$ ipython --no-banner

In [1]: import numpy as np

In [2]: np.set_printoptions(precision=1, suppress=True, linewidth=140)

In [3]: feats = np.array([[-1, -1, 1, 3, 4, 2, 4],
   ...:     [-3, -3, -1, 1, 2, 0, 2],
   ...:     [-2, -2, 0, 2, 3, 1, 3]])

In [4]: feats
Out[4]: 
array([[-1, -1,  1,  3,  4,  2,  4],
       [-3, -3, -1,  1,  2,  0,  2],
       [-2, -2,  0,  2,  3,  1,  3]])

In [5]: Uu, sigma, vt = np.linalg.svd(feats, full_matrices=False)

In [6]: np.round(Uu.T @ Uu, 1) + 0
Out[6]: 
array([[1., 0., 0.],
       [0., 1., 0.],
       [0., 0., 1.]])

In [7]: np.allclose(Uu * sigma @ vt, feats)
Out[7]: True

In [8]: print(sigma.round(1) + 0)
[9.7 3.5 0. ]

In [9]: print(np.round(vt @ vt.T, 1) + 0)
[[1. 0. 0.]
 [0. 1. 0.]
 [0. 0. 1.]]

In [10]: (sigma > 1e-8).sum()
Out[10]: np.int64(2)

In [11]: Uu, sigma, vt = np.linalg.svd(feats)

In [12]: vecs = vt[:(sigma > 1e-8).sum()]

In [13]: rng = np.random.default_rng(364)

In [14]: x = feats[2] + 2 * feats[1] + rng.integers(2) * np.eye(7)[1]

In [15]: print(x)
[-8. -7. -2.  4.  7.  1.  7.]

In [16]: np.diag(vecs.T @ vecs)
Out[16]: array([0.4, 0.4, 0.2, 0.2, 0.3, 0.1, 0.3])

In [17]: np.allclose(vecs.T @ vecs @ x, x)
Out[17]: False

In [18]: np.round(vecs.T @ vecs, 1) + 0
Out[18]: 
array([[ 0.4,  0.4,  0.2,  0. , -0.1,  0.1, -0.1],
       [ 0.4,  0.4,  0.2,  0. , -0.1,  0.1, -0.1],
       [ 0.2,  0.2,  0.2,  0.1,  0.1,  0.1,  0.1],
       [ 0. ,  0. ,  0.1,  0.2,  0.3,  0.2,  0.3],
       [-0.1, -0.1,  0.1,  0.3,  0.3,  0.2,  0.3],
       [ 0.1,  0.1,  0.1,  0.2,  0.2,  0.1,  0.2],
       [-0.1, -0.1,  0.1,  0.3,  0.3,  0.2,  0.3]])

In [19]: X = np.load("case6.npy")

In [20]: print(X)
[[1 3 0]
 [3 3 2]]

In [21]: th = np.radians(60)

In [22]: Rm = np.eye(3)

In [23]: Rm[1, 1] = Rm[0, 0] = np.cos(th)

In [24]: Rm[1, 0], Rm[0, 1] = -np.sin(th), np.sin(th)

In [25]: Rm
Out[25]: 
array([[ 0.5,  0.9,  0. ],
       [-0.9,  0.5,  0. ],
       [ 0. ,  0. ,  1. ]])

In [26]: B = X @ Rm.T

In [27]: np.allclose(X @ X.T, B @ B.T)
Out[27]: True

In [28]: np.allclose(np.linalg.norm(X, axis=1), np.linalg.norm(B, axis=1))
Out[28]: True

In [29]: np.abs(B - X).max(axis=0)
Out[29]: array([2.1, 4.1, 0. ])

In [30]: J = np.array([[0, 1, 0, 0, 0, 0],
    ...:     [0, 0, 0, 0, 1, 0],
    ...:     [0, 0, 0, 1, 0, 0],
    ...:     [0, 0, 0, 0, 0, 1],
    ...:     [0, 0, 1, 0, 0, 0],
    ...:     [1, 0, 0, 0, 0, 0]])

In [31]: # orthonormal columns

In [32]: lab = rng.permutation(6)

In [33]: lab
Out[33]: array([5, 0, 1, 2, 3, 4])

In [34]: B = J[lab][:, lab]

In [35]: B
Out[35]: 
array([[0, 1, 0, 0, 0, 0],
       [0, 0, 1, 0, 0, 0],
       [0, 0, 0, 0, 0, 1],
       [0, 0, 0, 0, 1, 0],
       [1, 0, 0, 0, 0, 0],
       [0, 0, 0, 1, 0, 0]])

In [36]: np.trace(B)
Out[36]: np.int64(0)

In [37]: print(np.allclose(B, J))
False

In [38]: W1 = np.array([[2, 2, 1, 1, 1, 1],
    ...:     [2, 0, 3, 0, 0, 2],
    ...:     [0, 3, 2, 1, 2, 3],
    ...:     [1, 0, 1, 2, 1, 2],
    ...:     [1, 2, 3, 3, 1, 2],
    ...:     [1, 3, 2, 0, 1, 0]])

In [39]: coef = np.array([6, 5, 6, 2, 8, 9])

In [40]: act = np.maximum(J @ W1 + coef, 0)

In [41]: (act > 0).astype(int)
Out[41]: 
array([[1, 1, 1, 1, 1, 1],
       [1, 1, 1, 1, 1, 1],
       [1, 1, 1, 1, 1, 1],
       [1, 1, 1, 1, 1, 1],
       [1, 1, 1, 1, 1, 1],
       [1, 1, 1, 1, 1, 1]])

In [42]: (act > 0).mean(axis=0)
Out[42]: array([1., 1., 1., 1., 1., 1.])

In [43]: act
Out[43]: 
array([[ 8,  5,  9,  2,  8, 11],
       [ 7,  7,  9,  5,  9, 11],
       [ 7,  5,  7,  4,  9, 11],
       [ 7,  8,  8,  2,  9,  9],
       [ 6,  8,  8,  3, 10, 12],
       [ 8,  7,  7,  3,  9, 10]])

In [44]: cent = np.array([[0, 2, 4], [5, 1, 2], [4, 1, 4], [1, 5, 2], [3, 3, 1], [1, 5, 5]])

In [45]: act @ cent
Out[45]: 
array([[ 98, 119, 145],
       [114, 137, 152],
       [ 95, 128, 138],
       [110, 112, 134],
       [117, 133, 148],
       [103, 122, 139]])

In [46]: W1 @ cent
Out[46]: 
array([[19, 20, 24],
       [14, 17, 30],
       [33, 31, 33],
       [11, 26, 23],
       [30, 35, 37],
       [26, 10, 19]])
